$ ipython --no-banner

In [1]: import numpy as np

In [2]: import numpy.linalg as la

In [3]: np.set_printoptions(precision=2, suppress=True, linewidth=200)

In [4]: def tidy(a):
   ...:     return np.round(a, 2) + 0
   ...: 

In [5]: m1 = np.array([[1, -4, 16, -64],
   ...:     [1, -3, 9, -27],
   ...:     [1, -2, 4, -8],
   ...:     [1, -1, 1, -1],
   ...:     [1, 0, 0, 0]])

In [6]: m1
Out[6]: 
array([[  1,  -4,  16, -64],
       [  1,  -3,   9, -27],
       [  1,  -2,   4,  -8],
       [  1,  -1,   1,  -1],
       [  1,   0,   0,   0]])

In [7]: def softmax(z):
   ...:     e = np.exp(z - z.max(axis=-1, keepdims=True))
   ...:     return e / e.sum(axis=-1, keepdims=True)
   ...: 

In [8]: tidy(softmax(m1[0]))
Out[8]: array([0., 0., 1., 0.])

In [9]: tidy(softmax(m1[0] + -2))
Out[9]: array([0., 0., 1., 0.])

In [10]: att = m1 @ m1.T / np.sqrt(4)

In [11]: softmax(att)[0] @ m1
Out[11]: array([  1.,  -4.,  16., -64.])

In [12]: softmax(att).round(6).argmax(axis=1)
Out[12]: array([0, 0, 0, 0, 0])

In [13]: vec = np.array([1, 2, -2, -1])

In [14]: rhs = m1 @ vec

In [15]: rhs
Out[15]: array([25,  4, -3, -2,  1])

In [16]: rng = np.random.default_rng(548)

In [17]: rhs = rhs + 0.3 * rng.normal(size=5)

In [18]: tidy(rhs)
Out[18]: array([24.93,  3.63, -2.83, -2.12,  1.26])

In [19]: coef, *_ = la.lstsq(m1, rhs)

In [20]: tidy(coef)
Out[20]: array([ 1.21,  2.12, -2.05, -1.01])

In [21]: tidy(la.norm(rhs - m1 @ coef))
Out[21]: np.float64(0.38)

In [22]: coef.round()
Out[22]: array([ 1.,  2., -2., -1.])

In [23]: feats = np.array([[3.79, -1.57, 0.02, -0.79, 0.49],
    ...:     [-1.57, 4.66, 0.62, -0.21, -2.73],
    ...:     [0.02, 0.62, 1.86, 1.23, -1.11],
    ...:     [-0.79, -0.21, 1.23, 4.24, 0.06],
    ...:     [0.49, -2.73, -1.11, 0.06, 6.45]])

In [24]: ev, vecs = la.eigh(feats)

In [25]: tidy(la.svd(feats, compute_uv=False))
Out[25]: array([9., 5., 4., 2., 1.])

In [26]: tidy(ev)
Out[26]: array([1., 2., 4., 5., 9.])

In [27]: M = np.eye(6, dtype=int)[rng.permutation(6)]

In [28]: M
Out[28]: 
array([[0, 0, 0, 0, 0, 1],
       [0, 0, 1, 0, 0, 0],
       [0, 0, 0, 1, 0, 0],
       [0, 0, 0, 0, 1, 0],
       [0, 1, 0, 0, 0, 0],
       [1, 0, 0, 0, 0, 0]])

In [29]: # orthonormal columns

In [30]: la.matrix_power(M, 2)
Out[30]: 
array([[1, 0, 0, 0, 0, 0],
       [0, 0, 0, 1, 0, 0],
       [0, 0, 0, 0, 1, 0],
       [0, 1, 0, 0, 0, 0],
       [0, 0, 1, 0, 0, 0],
       [0, 0, 0, 0, 0, 1]])

In [31]: (M + M.T) / 2
Out[31]: 
array([[0. , 0. , 0. , 0. , 0. , 1. ],
       [0. , 0. , 0.5, 0. , 0.5, 0. ],
       [0. , 0.5, 0. , 0.5, 0. , 0. ],
       [0. , 0. , 0.5, 0. , 0.5, 0. ],
       [0. , 0.5, 0. , 0.5, 0. , 0. ],
       [1. , 0. , 0. , 0. , 0. , 0. ]])

In [32]: tidy(np.sort(np.abs(la.eigvals(M))))
Out[32]: array([1., 1., 1., 1., 1., 1.])

In [33]: (M - M.T) / 2
Out[33]: 
array([[ 0. ,  0. ,  0. ,  0. ,  0. ,  0. ],
       [ 0. ,  0. ,  0.5,  0. , -0.5,  0. ],
       [ 0. , -0.5,  0. ,  0.5,  0. ,  0. ],
       [ 0. ,  0. , -0.5,  0. ,  0.5,  0. ],
       [ 0. ,  0.5,  0. , -0.5,  0. ,  0. ],
       [ 0. ,  0. ,  0. ,  0. ,  0. ,  0. ]])

In [34]: tidy(la.det(M))
Out[34]: np.float64(1.0)

In [35]: (la.matrix_power((M != 0) + (M.T != 0) + np.eye(6), 6) > 0).astype(int)
Out[35]: 
array([[1, 0, 0, 0, 0, 1],
       [0, 1, 1, 1, 1, 0],
       [0, 1, 1, 1, 1, 0],
       [0, 1, 1, 1, 1, 0],
       [0, 1, 1, 1, 1, 0],
       [1, 0, 0, 0, 0, 1]])

In [36]: tidy(np.sort(la.eigvals(M).real))
Out[36]: array([-1., -1.,  0.,  0.,  1.,  1.])

In [37]: O, vecs = la.qr(M[:, :2])[0], la.qr(M[:, 2:])[0]

In [38]: s = la.svd(O.T @ vecs, compute_uv=False)

In [39]: np.degrees(np.arccos(s.clip(0, 1)))
Out[39]: array([90., 90.])

In [40]: tidy(la.norm(O @ O.T - vecs @ vecs.T, 2))
Out[40]: np.float64(1.0)

In [41]: labels = rng.permutation(6)

In [42]: labels
Out[42]: array([5, 2, 1, 0, 3, 4])

In [43]: other = M[labels][:, labels]

In [44]: other
Out[44]: 
array([[0, 0, 0, 1, 0, 0],
       [0, 0, 0, 0, 1, 0],
       [0, 1, 0, 0, 0, 0],
       [1, 0, 0, 0, 0, 0],
       [0, 0, 0, 0, 0, 1],
       [0, 0, 1, 0, 0, 0]])

In [45]: np.allclose(other, M)
Out[45]: False

In [46]: tidy(la.det(other)), tidy(la.det(M[labels]))
Out[46]: (np.float64(1.0), np.float64(1.0))

In [47]: np.diag(other)
Out[47]: array([0, 0, 0, 0, 0, 0])

In [48]: vec = np.array([-5, 4, 0, 1, -1, -1])

In [49]: rhs = M @ vec

In [50]: rhs
Out[50]: array([-1,  0,  1, -1,  4, -5])

In [51]: tidy(la.solve(M, -2 * rhs))
Out[51]: array([10., -8.,  0., -2.,  2.,  2.])

In [52]: tidy(la.solve(M, M[:, 3]))
Out[52]: array([0., 0., 0., 1., 0., 0.])

In [53]: tidy(la.solve(M, rhs + M[:, 4]))
Out[53]: array([-5.,  4.,  0.,  1.,  0., -1.])

In [54]: data = np.load("run17.npy")

In [55]: data
Out[55]: 
array([[  8,  -8, -16,   0],
       [  6,  -6, -12,   0],
       [ -5,   5,  10,   0],
       [  4,  -4,  -8,   0],
       [  8,  -8, -16,   0]])

In [56]: Uu, s, Vt = la.svd(data)

In [57]: vecs = Vt[:(s > 1e-8).sum()]

In [58]: vec = data[4] + 3 * data[3] + rng.integers(2) * np.eye(4)[2]

In [59]: vec
Out[59]: array([ 20., -20., -39.,   0.])

In [60]: np.allclose(vecs.T @ vecs @ vec, vec)
Out[60]: False

In [61]: tidy(np.diag(vecs.T @ vecs))
Out[61]: array([0.17, 0.17, 0.67, 0.  ])

In [62]: tidy(la.norm(vec - vecs.T @ vecs @ vec))
Out[62]: np.float64(0.58)

In [63]: la.matrix_rank(np.vstack([data, vec]))
Out[63]: np.int64(2)

In [64]: np.argsort(-la.norm(data, axis=0).round(6), kind="stable")[:3]
Out[64]: array([2, 0, 1])

In [65]: la.cond(data) > 100
Out[65]: np.True_

In [66]: tidy(la.norm(data, 2) / la.norm(data))
Out[66]: np.float64(1.0)

In [67]: other = data / np.sqrt((data ** 2).mean(axis=1, keepdims=True))

In [68]: la.matrix_rank(other) == la.matrix_rank(data)
Out[68]: np.True_

In [69]: la.matrix_rank(data - data.mean(axis=1, keepdims=True))
Out[69]: np.int64(1)

In [70]: data - data.mean(axis=1, keepdims=True)
Out[70]: 
array([[ 12. ,  -4. , -12. ,   4. ],
       [  9. ,  -3. ,  -9. ,   3. ],
       [ -7.5,   2.5,   7.5,  -2.5],
       [  6. ,  -2. ,  -6. ,   2. ],
       [ 12. ,  -4. , -12. ,   4. ]])

In [71]: tidy(la.norm(other, axis=1))
Out[71]: array([2., 2., 2., 2., 2.])

In [72]: vec = np.array([-3, 2, -1, -2])

In [73]: data @ vec
Out[73]: array([-24, -18,  15, -12, -24])

In [74]: np.einsum("ij,j->i", data, vec)
Out[74]: array([-24, -18,  15, -12, -24])

In [75]: data @ np.ones(4)
Out[75]: array([-16., -12.,  10.,  -8., -16.])

In [76]: data @ (2 * vec)
Out[76]: array([-48, -36,  30, -24, -48])

In [77]: O, vecs = la.qr(feats[:, :2])[0], la.qr(feats[:, 2:])[0]

In [78]: s = la.svd(O.T @ vecs, compute_uv=False)

In [79]: (s > 0.9).sum()
Out[79]: np.int64(0)

In [80]: tidy(la.norm(O @ O.T - vecs @ vecs.T, 2))
Out[80]: np.float64(1.0)

In [81]: W0 = np.array([[0, 0, 0, 1, 0, 0, 0],
    ...:     [0, 0, 0, 0, 0, 3, 0],
    ...:     [0, 0, 0, 0, 0, 0, 3],
    ...:     [0, 0, 3, 0, 0, 0, 0],
    ...:     [0, 0, 0, 0, 0, 0, 0],
    ...:     [0, 0, 0, 0, 0, 0, 0],
    ...:     [0, 2, 0, 0, 0, 0, 0]])

In [82]: [round(float(x), 2) for x in la.svd(W0, compute_uv=False)[:3]]
Out[82]: [3.0, 3.0, 3.0]

In [83]: la.cond(W0) > 100
Out[83]: np.True_
